% ipython --no-banner

In [1]: import numpy as np

In [2]: import numpy.linalg as la

In [3]: np.set_printoptions(precision=4, suppress=True, linewidth=160)

In [4]: K = np.array([[-3, 1, 0],
   ...:     [0, 0, -2],
   ...:     [-2, 1, -4],
   ...:     [-5, -1, -5],
   ...:     [-4, -1, -2],
   ...:     [-1, 2, 0],
   ...:     [2, 4, 1],
   ...:     [5, 6, -1],
   ...:     [7, 3, 2],
   ...:     [8, 4, 4],
   ...:     [5, 2, 3]])

In [5]: print(K)
[[-3  1  0]
 [ 0  0 -2]
 [-2  1 -4]
 [-5 -1 -5]
 [-4 -1 -2]
 [-1  2  0]
 [ 2  4  1]
 [ 5  6 -1]
 [ 7  3  2]
 [ 8  4  4]
 [ 5  2  3]]

In [6]: cen = K - K.mean(axis=0)

In [7]: left, sv, VT = la.svd(cen, full_matrices=False)

In [8]: print(VT[0] * np.sign(VT[0, np.abs(VT[0]).argmax()]))
[0.8292 0.3338 0.4483]

In [9]: print(sv ** 2 / (sv ** 2).sum())
[0.8831 0.0778 0.0392]

In [10]: print(np.abs(VT[-1]))
[0.5193 0.7569 0.3968]

In [11]: hat = K @ la.solve(K.T @ K, K.T)

In [12]: print(np.round(la.eigvalsh(hat), 4) + 0)
[0. 0. 0. 0. 0. 0. 0. 0. 1. 1. 1.]

In [13]: print(np.diag(hat))
[0.3657 0.1384 0.2938 0.3267 0.0905 0.2254 0.312  0.5434 0.274  0.3008 0.1292]

In [14]: print(np.allclose(hat @ hat, hat))
True

In [15]: print(np.round(hat @ K[:, 0], 4) + 0)
[-3.  0. -2. -5. -4. -1.  2.  5.  7.  8.  5.]

In [16]: arr = np.loadtxt("a.csv", delimiter=",")

In [17]: print(arr)
[[  3.9711  -9.7266 -12.0246]
 [ -2.8557 -13.2313  10.0147]
 [  6.483  -21.0641   6.9036]
 [ -2.1     -9.9029  -0.0722]
 [  9.3834  -5.1463   0.0785]
 [  6.2215  -5.8606   4.4783]
 [-16.2514  -0.1384   4.6265]
 [ -0.8167  -4.0999  -8.2618]
 [  2.6216 -20.7647  -3.365 ]
 [ 11.3984  -7.785  -12.0292]
 [ 12.2045   0.5939 -10.5278]
 [ -5.2757 -13.6574   4.4074]
 [ -7.6713 -12.3742   3.7441]]

In [18]: out = np.c_[arr[:, :1] @ np.array([[3]]), np.array([7, 2, 5, 1, 4, 7, 9, 9, 3, 0, 3, 4, 4])]

In [19]: print(out)
[[ 11.9133   7.    ]
 [ -8.5671   2.    ]
 [ 19.449    5.    ]
 [ -6.3      1.    ]
 [ 28.1502   4.    ]
 [ 18.6645   7.    ]
 [-48.7542   9.    ]
 [ -2.4501   9.    ]
 [  7.8648   3.    ]
 [ 34.1952   0.    ]
 [ 36.6135   3.    ]
 [-15.8271   4.    ]
 [-23.0139   4.    ]]

In [20]: print(la.matrix_rank(np.c_[arr, out]))
4

In [21]: print(out.sum(axis=1))
[ 18.9133  -6.5671  24.449   -5.3     32.1502  25.6645 -39.7542   6.5499  10.8648  34.1952  39.6135 -11.8271 -19.0139]

In [22]: print(la.matrix_rank(out))
2

In [23]: print(np.count_nonzero(out))
25

In [24]: print(np.round(la.norm(out), 4))
88.6843
